% ipython --no-banner

In [1]: import numpy as np

In [2]: np.set_printoptions(suppress=True, linewidth=140)

In [3]: tidy = lambda a: np.round(a, 2) + 0

In [4]: rng = np.random.default_rng(71911)

In [5]: feats = rng.normal(size=(10, 4))

In [6]: feats = 10 * feats / np.linalg.norm(feats, axis=1, keepdims=True)

In [7]: tidy(feats)
Out[7]: 
array([[ 0.03,  9.11,  4.11,  0.23],
       [-7.26,  4.58, -4.87, -1.61],
       [-7.52,  3.66,  4.05, -3.69],
       [ 0.05,  4.29, -0.39,  9.02],
       [ 5.14, -1.16, -7.16,  4.58],
       [-2.84, -4.3 ,  8.55, -0.58],
       [-0.83, -2.71, -4.68,  8.37],
       [ 5.42,  1.15,  7.49,  3.64],
       [-4.26,  2.4 , -7.01,  5.2 ],
       [-3.41,  2.97,  7.34, -5.08]])

In [8]: Xc = feats - feats.mean(axis=0)

In [9]: left, s, vt = np.linalg.svd(Xc, full_matrices=False)

In [10]: tidy((s ** 2).sum() ** 2 / (s ** 4).sum())
Out[10]: np.float64(2.67)

In [11]: (np.sign(left[:, 0]) == np.sign(left[0, 0])).astype(int)
Out[11]: array([1, 0, 1, 0, 0, 1, 0, 1, 0, 1])

In [12]: tidy(s ** 2 / (s ** 2).sum())
Out[12]: array([0.52, 0.28, 0.14, 0.06])

In [13]: np.abs(left[:, 0]).argmax()
Out[13]: np.int64(9)

In [14]: np.abs(vt[0]).argmax()
Out[14]: np.int64(2)

In [15]: np.searchsorted(np.cumsum(s ** 2) / (s ** 2).sum(), 0.9) + 1
Out[15]: np.int64(3)

In [16]: M2 = feats / np.sqrt((feats ** 2).mean(axis=1, keepdims=True))

In [17]: np.linalg.matrix_rank(feats - feats.mean(axis=1, keepdims=True))
Out[17]: np.int64(3)

In [18]: print(np.linalg.matrix_rank(M2) == np.linalg.matrix_rank(feats))
True
